$ python -q
>>> import numpy as np
>>> np.set_printoptions(precision=2, suppress=True, linewidth=200, sign=" ")
>>> feats = np.loadtxt("case1.csv", delimiter=",")
>>> feats
array([[ 0.48, -1.07,  2.76],
       [-0.77, -0.45, -2.86],
       [ 0.17, -2.07,  2.17],
       [-0.03, -2.5 ,  1.66],
       [-0.67,  0.23, -2.92],
       [ 0.42,  2.95, -0.37],
       [-0.77, -0.44, -2.87],
       [-0.06, -2.55,  1.58],
       [-0.19,  2.01, -2.22],
       [ 0.58,  2.93,  0.29],
       [ 0.21, -1.94,  2.28],
       [ 0.07, -2.3 ,  1.93],
       [ 0.17, -2.06,  2.17],
       [ 0.06, -2.32,  1.9 ]])
>>> Uu, sig, Vt = np.linalg.svd(feats)
>>> evecs = Vt[:(sig > 1e-8).sum()]
>>> rng = np.random.default_rng(14)
>>> x = feats[12] + 4 * feats[8] + rng.integers(2) * np.eye(3)[2]
>>> print(x)
[-0.58  5.99 -6.69]
>>> evecs.T @ evecs
array([[ 0.08,  0.16,  0.22],
       [ 0.16,  0.97, -0.04],
       [ 0.22, -0.04,  0.95]])
>>> np.linalg.matrix_rank(np.vstack([feats, x]))
np.int64(2)
>>> print(round(np.linalg.norm(x - evecs.T @ evecs @ x), 2))
0.0
>>> np.diag(evecs.T @ evecs)
array([ 0.08,  0.97,  0.95])
>>> cen = feats - feats.mean(axis=0)
>>> evecs = np.linalg.svd(cen)[2][:2]
>>> out = cen - cen @ evecs.T @ evecs
>>> print(np.round(out.std(axis=0), 2) + 0)
[ 0.  0.  0.]
>>> (cen @ evecs.T).std(axis=0)
array([ 2.55,  1.38])
>>> print(np.linalg.cond(feats) > 100)
True
>>> print([round(float(x), 2) for x in np.linalg.svd(feats, compute_uv=False)[:3]])
[9.92, 5.25, 0.0]
>>> print(np.argsort(-np.linalg.norm(feats, axis=0).round(6), kind="stable")[:3])
[ 2  1  0]
>>> round(float(np.linalg.norm(feats, 2) / np.linalg.norm(feats)), 2)
0.88
>>> out = np.array([[-8, -9, -9, -2], [-5, 8, 2, -3], [6, -9, 9, -6], [8, -3, 2, 5]])
>>> J = np.triu(out, 1)
>>> J
array([[ 0, -9, -9, -2],
       [ 0,  0,  2, -3],
       [ 0,  0,  0, -6],
       [ 0,  0,  0,  0]])
>>> # null space of dimension 1
>>> t3 = np.stack([J, 2 * J, J[::-1]])
>>> np.linalg.matrix_rank(t3)
array([ 3,  3,  3])
>>> np.linalg.matrix_rank(t3.reshape(3, -1))
np.int64(2)
>>> t3.shape
(3, 4, 4)
>>> (t3 @ J.T).shape
(3, 4, 4)
>>> print(np.kron(np.eye(2, dtype=int), J))
[[ 0 -9 -9 -2  0  0  0  0]
 [ 0  0  2 -3  0  0  0  0]
 [ 0  0  0 -6  0  0  0  0]
 [ 0  0  0  0  0  0  0  0]
 [ 0  0  0  0  0 -9 -9 -2]
 [ 0  0  0  0  0  0  2 -3]
 [ 0  0  0  0  0  0  0 -6]
 [ 0  0  0  0  0  0  0  0]]
>>> np.round(np.linalg.det(J[::-1]), 2)
np.float64(0.0)
>>> np.einsum("ii->", J)
np.int64(0)
>>> Uu, sig, Vt = np.linalg.svd(J)
>>> print(np.argmax(sig[:-1] / (sig[1:] + 1e-6)) + 1)
3
>>> sig
array([ 12.95,   6.76,   1.23,   0.  ])
>>> out = Uu[:, :3] @ np.diag(sig[:3]) @ Vt[:3]
>>> np.linalg.matrix_rank(out)
np.int64(3)
>>> out.round(2) + 0
array([[ 0., -9., -9., -2.],
       [ 0.,  0.,  2., -3.],
       [ 0.,  0.,  0., -6.],
       [ 0.,  0.,  0.,  0.]])
>>> W = np.array([[-9, -2, -1], [6, -6, -4], [9, -6, -4], [9, 5, -6]])
>>> b = np.array([-2, -4, -1])
>>> H = np.maximum(J @ W + b, 0)
>>> np.linalg.matrix_rank(H)
np.int64(2)
>>> (H > 0).mean(axis=0)
array([ 0.  ,  0.25,  0.75])
>>> H
array([[  0,  94,  83],
       [  0,   0,   9],
       [  0,   0,  35],
       [  0,   0,   0]])
>>> Z = np.array([[0, 7], [1, 7], [1, 2]])
>>> W @ Z
array([[ -3, -79],
       [-10,  -8],
       [-10,  13],
       [ -1,  86]])
>>> (H @ Z).round(6).argmax(axis=1)
array([ 1,  1,  1,  0])
